>>> import numpy as np
>>> np.set_printoptions(suppress=True, linewidth=100)
>>> def rd(a):
...     return np.round(a, 1) + 0
... 
>>> W0 = np.load("x.npy")
>>> W0
array([[-2,  0,  0,  0,  0,  0,  0,  0],
       [ 4,  1,  0,  0,  0,  0,  0,  0],
       [ 5,  4, -1,  0,  0,  0,  0,  0],
       [-1,  3,  2, -2,  0,  0,  0,  0],
       [ 2, -2, -3,  2,  0,  0,  0,  0],
       [ 0, -1, -5,  5,  0, -5,  0,  0],
       [-4,  4,  5,  3, -5,  0, -4,  0],
       [-4, -3,  4, -1, -2,  1, -2, -4]])
>>> np.linalg.lstsq(W0[:-1].T, W0[-1])[2]
np.int32(6)
>>> np.allclose(W0[:-1].T @ np.linalg.lstsq(W0[:-1].T, W0[-1])[0], W0[-1])
False
>>> np.abs(np.diag(np.linalg.qr(W0)[1])) > 1e-9
array([ True,  True,  True,  True,  True,  True,  True, False])
>>> np.unique(W0.round(6), axis=0).shape
(8, 8)
>>> rd(W0 @ np.linalg.pinv(W0) @ W0)
array([[-2.,  0.,  0.,  0.,  0.,  0.,  0.,  0.],
       [ 4.,  1.,  0.,  0.,  0.,  0.,  0.,  0.],
       [ 5.,  4., -1.,  0.,  0.,  0.,  0.,  0.],
       [-1.,  3.,  2., -2.,  0.,  0.,  0.,  0.],
       [ 2., -2., -3.,  2.,  0.,  0.,  0.,  0.],
       [ 0., -1., -5.,  5.,  0., -5.,  0.,  0.],
       [-4.,  4.,  5.,  3., -5.,  0., -4.,  0.],
       [-4., -3.,  4., -1., -2.,  1., -2., -4.]])
>>> A = np.load("m.npy")
>>> A
array([[13, -3, -1, -1, -2, -2],
       [-4, 44, -1,  4, -5,  5],
       [-5,  1, 38, -5, -5,  1],
       [-2, -5,  3, 17,  4, -5],
       [-1, -3,  3, -2, 23, -5],
       [ 3, -1, -5,  1,  1, 24]])
>>> vec = np.array([-1, -2, 0, 1, 2, 0])
>>> A @ np.ones(6)
array([ 4., 43., 25., 12., 15., 23.])
>>> np.sign((A @ vec).round(6))
array([-1, -1, -1,  1,  1,  1])
>>> (A @ vec).argmax()
np.int64(4)
>>> (A * vec).sum(axis=1)
array([-12, -90, -12,  37,  51,   2])
>>> Q, V = np.linalg.qr(A[:, :3])[0], np.linalg.qr(A[:, 3:])[0]
>>> sigma = np.linalg.svd(Q.T @ V, compute_uv=False)
>>> rd(np.linalg.norm(Q @ Q.T - V @ V.T, 2))
np.float64(1.0)
>>> J = np.loadtxt("arr.csv", delimiter=",")
>>> rd(J)
array([[ 0. , -0.2, -0.1,  2.6],
       [ 0. ,  0. ,  0. ,  1.1],
       [-0.1, -0.2,  0.1, -5.2],
       [ 0.1,  0. ,  0.1,  3.3],
       [ 0.1, -0.2,  0.1, -2.6],
       [ 0. , -0.1,  0. ,  4.8],
       [ 0.1,  0.2,  0. , -0.6],
       [ 0. ,  0.2,  0.1, -3.9],
       [ 0. ,  0.2, -0.1, -0.6],
       [-0.2,  0.2,  0.1, -0.6],
       [ 0.1,  0. ,  0.1, -2.2],
       [-0.1, -0.1, -0.1, -2.1],
       [-0.1, -0.1,  0.1,  5.8],
       [ 0. ,  0. ,  0.1,  0.8],
       [ 0.3,  0. ,  0. , -7. ],
       [ 0.1,  0. , -0.1, -0.2]])
>>> G = np.cov(J, rowvar=False)
>>> G.shape
(4, 4)
>>> rd(G)
array([[ 0. ,  0. ,  0. , -0.1],
       [ 0. ,  0. ,  0. , -0.1],
       [ 0. ,  0. ,  0. ,  0. ],
       [-0.1, -0.1,  0. , 12.2]])
>>> rd(J.std(axis=0))
array([0.1, 0.1, 0.1, 3.4])
>>> rd(np.corrcoef(J[:, 2], J[:, 3])[0, 1])
np.float64(-0.1)
>>> rd(np.corrcoef(J.T))
array([[ 1. , -0.1, -0.2, -0.3],
       [-0.1,  1. ,  0.2, -0.2],
       [-0.2,  0.2,  1. , -0.1],
       [-0.3, -0.2, -0.1,  1. ]])
>>> Ac = J - J.mean(axis=0)
>>> V = np.linalg.svd(Ac)[2][:1]
>>> A2 = Ac - Ac @ V.T @ V
>>> rd(np.cov(Ac @ V.T, rowvar=False))
np.float64(12.2)
>>> rd(np.diag(V.T @ V))
array([0., 0., 0., 1.])
>>> proj = J @ np.linalg.solve(J.T @ J, J.T)
>>> np.allclose(proj @ proj, proj)
True
>>> E = np.loadtxt("sample8.csv", delimiter=",")
>>> E
array([[ -2.1,  -8.9,  -8.6,  -2.1,   1.7,  -1.1],
       [-10.8,   2.2,  -3. ,  -3. ,   4.8,  -2.5],
       [-12. ,   1.7,  -1.1,  -4.1,   4.4,  -2. ],
       [-12.6,   3.7,  -2.4,  -4.1,   5.1,  -3.3],
       [-11.2,   1.2,  -1.8,  -4.6,   3.1,  -1.3],
       [ -2.3,  -3.8,  -6.4,  15.2, -12. ,   6.2],
       [ -1.1,  -1.8,  -5.5,  14.9, -14.8,   8. ],
       [-11.1,   3.3,  -1.5,  -2.4,   5.2,  -2.7],
       [ -1. ,  -7.3,  -8. ,  -2. ,   4.6,  -0.6],
       [-10.3,   1.6,  -1.8,  -2.2,   4.3,  -1. ],
       [-10.6,   4.1,  -1. ,  -4.8,   3.9,  -2.1],
       [-12. ,   3.3,  -1.9,  -4.2,   6.7,  -3.3],
       [  2.1,  -8.9,  -7.6,  -2.9,   2.3,   0.4],
       [ -2.1,  -8.4,  -9.6,  -1. ,   3. ,  -1.6],
       [ -4. ,  -1.1,  -5.2,  16.7, -11.4,   6.3],
       [-12.4,   3.8,  -2.4,  -2.7,   3.5,  -2.9],
       [-10.6,   2.5,  -2.2,  -3. ,   5.8,  -2.2],
       [ -3.1,  -2.5,  -7.4,  14. , -13.2,   6. ],
       [ -3.2,  -1.8,  -6.7,  16.7, -13.9,   6.1],
       [-11.5,   3.7,  -3.5,  -2.6,   5.7,  -2.8],
       [-11.1,   3.4,  -2.5,  -1.1,   3.9,  -1.5],
       [ -1.2,  -8.4,  -8.7,  -1.3,   1.1,  -0.3],
       [ -4. ,  -3.4,  -4.9,  14.6, -13.8,   7.8],
       [ -0.3,  -8.4,  -8.7,  -3.4,   2.5,  -1.8],
       [  1.7,  -8.3,  -9.8,  -0.5,   1.9,  -3.2],
       [ -1. ,  -8.3,  -7.6,  -2.6,   2.8,  -0.2],
       [-11.9,   2.4,  -0.4,  -2.3,   3. ,  -2.3],
       [ -2.4,  -7.5,  -8.6,  -2.2,   3.5,  -1.3],
       [-10.9,   2.5,  -2.3,  -4.8,   5.5,  -3.4],
       [-12.2,   2.1,  -0.5,  -4. ,   4.4,  -2.3],
       [ -2.1,  -6.5,  -8.5,  -2.9,   3.9,  -1.5],
       [ -1.1,  -8.2,  -9. ,  -5.1,   2.9,  -2.7],
       [ -0.6,  -8.1,  -8.6,  -1.8,   3.5,  -3.8],
       [ -2.7,  -4.6,  -4.8,  15.4, -12.9,   4.9],
       [ -9.5,   1.1,  -1. ,  -2.7,   4.9,  -3.1],
       [ -3. ,   0.7,  -4.7,  14.4, -11.8,   6.3],
       [ -1.2,  -1.4,  -4.9,  15. , -11.8,   6.7]])
>>> Ac = E - E.mean(axis=0)
>>> V = np.linalg.svd(Ac)[2][:3]
>>> A2 = Ac - Ac @ V.T @ V
>>> np.linalg.norm(A2, axis=1).round(6).argmax()
np.int64(33)
>>> rd(np.linalg.norm(A2) / np.linalg.norm(Ac))
np.float64(0.1)
>>> rd((Ac @ V.T).std(axis=0))
array([11.6,  6.9,  1.1])
>>> proj = E @ np.linalg.solve(E.T @ E, E.T)
>>> rd(np.diag(proj))
array([0.1, 0.1, 0.1, 0.1, 0.2, 0.1, 0.2, 0.1, 0.2, 0.1, 0.2, 0.1, 0.2, 0.1, 0.2, 0.1, 0.1, 0.2,
       0.2, 0.2, 0.1, 0.1, 0.3, 0.1, 0.3, 0.2, 0.2, 0.1, 0.1, 0.1, 0.1, 0.2, 0.3, 0.4, 0.1, 0.2,
       0.1])
>>> Ac = (E - E.mean(axis=0)) / E.std(axis=0)
>>> np.argwhere(np.abs(Ac) > 2)
array([[ 6,  4],
       [ 6,  5],
       [22,  5]])
>>> coef = np.linalg.lstsq(np.delete(Ac, 1, axis=1), Ac[:, 1])[0]
>>> rd(1 - np.var(Ac[:, 1] - np.delete(Ac, 1, axis=1) @ coef))
np.float64(0.9)
>>> np.abs(coef).argmax()
np.int64(0)
>>> rng = np.random.default_rng(7665)
>>> mat = np.array([[-1, 1, 0, 2],
...     [-2, -2, 1, -1],
...     [0, 1, 0, 1],
...     [-2, 2, 1, -2],
...     [-1, 2, 2, 0],
...     [0, 0, -2, -1],
...     [1, -2, 1, 1],
...     [0, 1, -2, 1],
...     [1, -2, 0, -1],
...     [0, -2, 1, 0],
...     [0, 2, 0, 2]]) * (rng.random((11, 4)) < 0.3)
>>> mat
array([[-1,  0,  0,  0],
       [-2, -2,  1,  0],
       [ 0,  0,  0,  0],
       [ 0,  0,  1,  0],
       [-1,  0,  0,  0],
       [ 0,  0, -2,  0],
       [ 0,  0,  1,  0],
       [ 0,  0,  0,  1],
       [ 0, -2,  0,  0],
       [ 0,  0,  1,  0],
       [ 0,  2,  0,  0]])
>>> Ac = mat - mat.mean(axis=0)
>>> Uu, sigma, Vt = np.linalg.svd(Ac, full_matrices=False)
>>> rd(Ac.mean(axis=0))
array([0., 0., 0., 0.])
>>> rd(np.abs(Vt[-1]))
array([0.1, 0. , 0. , 1. ])
>>> rd(np.linalg.norm(mat[6] - mat[0]))
np.float64(1.4)
>>> np.linalg.norm(mat, axis=1).argmax()
np.int64(1)
